% python3 -q
>>> import numpy as np
>>> np.set_printoptions(suppress=True, linewidth=160)
>>> M = np.load("m.npy")
>>> M
array([[ 2,  0,  0,  0],
       [ 0,  4,  0,  0],
       [ 0,  0, -5,  0],
       [ 0,  0,  0, -5]])
>>> # triangular
>>> w, vecs = np.linalg.eig(M)
>>> w
array([ 2.,  4., -5., -5.])
>>> np.prod(w)
np.float64(200.0)
>>> M @ vecs[:, 0] - w[0] * vecs[:, 0]
array([0., 0., 0., 0.])
>>> w, vecs = np.linalg.eigh(M)
>>> x = np.array([0, -2, -3, 3])
>>> np.round(np.linalg.eigvalsh(M[1:, 1:]), 1)
array([-5., -5.,  4.])
>>> np.round(x @ M @ x / (x @ x), 1), w[0], w[-1]
(np.float64(-3.4), np.float64(-5.0), np.float64(4.0))
>>> vecs * np.maximum(w, 0) @ vecs.T
array([[2., 0., 0., 0.],
       [0., 4., 0., 0.],
       [0., 0., 0., 0.],
       [0., 0., 0., 0.]])
>>> B = M / np.sqrt((M ** 2).mean(axis=1, keepdims=True))
>>> np.round(np.linalg.norm(B, axis=1), 1)
array([2., 2., 2., 2.])
>>> np.linalg.matrix_rank(B) == np.linalg.matrix_rank(M)
np.True_
>>> np.round(M - M.mean(axis=1, keepdims=True), 1)
array([[ 1.5, -0.5, -0.5, -0.5],
       [-1. ,  3. , -1. , -1. ],
       [ 1.2,  1.2, -3.8,  1.2],
       [ 1.2,  1.2,  1.2, -3.8]])
>>> np.round(np.linalg.norm(M, axis=0), 1)
array([2., 4., 5., 5.])
>>> np.round(np.linalg.svd(M, compute_uv=False), 1)
array([5., 5., 4., 2.])
>>> M[:, 0] @ M[:, 3]
np.int64(0)
>>> np.round(np.linalg.pinv(M), 1)
array([[ 0.5,  0. ,  0. ,  0. ],
       [ 0. ,  0.2,  0. ,  0. ],
       [ 0. ,  0. , -0.2,  0. ],
       [ 0. ,  0. ,  0. , -0.2]])
>>> M.T @ M
array([[ 4,  0,  0,  0],
       [ 0, 16,  0,  0],
       [ 0,  0, 25,  0],
       [ 0,  0,  0, 25]])
>>> M @ M.T
array([[ 4,  0,  0,  0],
       [ 0, 16,  0,  0],
       [ 0,  0, 25,  0],
       [ 0,  0,  0, 25]])
>>> rng = np.random.default_rng(6752)
>>> lab = rng.permutation(4)
>>> B = M[:, lab] * rng.choice([-1, 1], 4)
>>> B
array([[ 0,  2,  0,  0],
       [ 0,  0,  4,  0],
       [ 0,  0,  0,  5],
       [-5,  0,  0,  0]])
>>> U, _, Vh = np.linalg.svd(M.T @ B)
>>> U @ Vh
array([[ 0.,  1.,  0.,  0.],
       [ 0.,  0.,  1.,  0.],
       [ 0.,  0.,  0., -1.],
       [ 1.,  0.,  0.,  0.]])
>>> np.round(np.linalg.lstsq(M, B)[0], 1)
array([[ 0.,  1.,  0.,  0.],
       [ 0.,  0.,  1.,  0.],
       [ 0.,  0.,  0., -1.],
       [ 1.,  0.,  0.,  0.]])
>>> F = (rng.random((8, 8)) < 0.3) + np.eye(8)
>>> F /= F.sum(axis=1, keepdims=True)
>>> F.round(1)
array([[0.3, 0.2, 0. , 0. , 0.2, 0.2, 0.2, 0. ],
       [0. , 0.7, 0. , 0.3, 0. , 0. , 0. , 0. ],
       [0. , 0. , 0.5, 0. , 0. , 0.5, 0. , 0. ],
       [0. , 0. , 0. , 1. , 0. , 0. , 0. , 0. ],
       [0. , 0.3, 0. , 0. , 0.3, 0. , 0.3, 0. ],
       [0. , 0. , 0. , 0. , 0. , 0.7, 0. , 0.3],
       [0.1, 0.1, 0.1, 0.1, 0. , 0.1, 0.2, 0.1],
       [0. , 0.2, 0. , 0.2, 0.2, 0. , 0. , 0.2]])
>>> # rows sum to 1
>>> B = np.linalg.inv(F)
>>> np.round(np.linalg.inv(B), 1) + 0
array([[0.3, 0.2, 0. , 0. , 0.2, 0.2, 0.2, 0. ],
       [0. , 0.7, 0. , 0.3, 0. , 0. , 0. , 0. ],
       [0. , 0. , 0.5, 0. , 0. , 0.5, 0. , 0. ],
       [0. , 0. , 0. , 1. , 0. , 0. , 0. , 0. ],
       [0. , 0.3, 0. , 0. , 0.3, 0. , 0.3, 0. ],
       [0. , 0. , 0. , 0. , 0. , 0.7, 0. , 0.3],
       [0.1, 0.1, 0.1, 0.1, 0. , 0.1, 0.2, 0.1],
       [0. , 0.2, 0. , 0.2, 0.2, 0. , 0. , 0.2]])
>>> np.round(np.linalg.det(F) * B, 1) + 0
array([[0., 0., 0., 0., 0., 0., 0., 0.],
       [0., 0., 0., 0., 0., 0., 0., 0.],
       [0., 0., 0., 0., 0., 0., 0., 0.],
       [0., 0., 0., 0., 0., 0., 0., 0.],
       [0., 0., 0., 0., 0., 0., 0., 0.],
       [0., 0., 0., 0., 0., 0., 0., 0.],
       [0., 0., 0., 0., 0., 0., 0., 0.],
       [0., 0., 0., 0., 0., 0., 0., 0.]])
>>> np.round(F @ B, 1) + 0
array([[1., 0., 0., 0., 0., 0., 0., 0.],
       [0., 1., 0., 0., 0., 0., 0., 0.],
       [0., 0., 1., 0., 0., 0., 0., 0.],
       [0., 0., 0., 1., 0., 0., 0., 0.],
       [0., 0., 0., 0., 1., 0., 0., 0.],
       [0., 0., 0., 0., 0., 1., 0., 0.],
       [0., 0., 0., 0., 0., 0., 1., 0.],
       [0., 0., 0., 0., 0., 0., 0., 1.]])
>>> round(float(np.linalg.slogdet(F)[0]), 1)
1.0
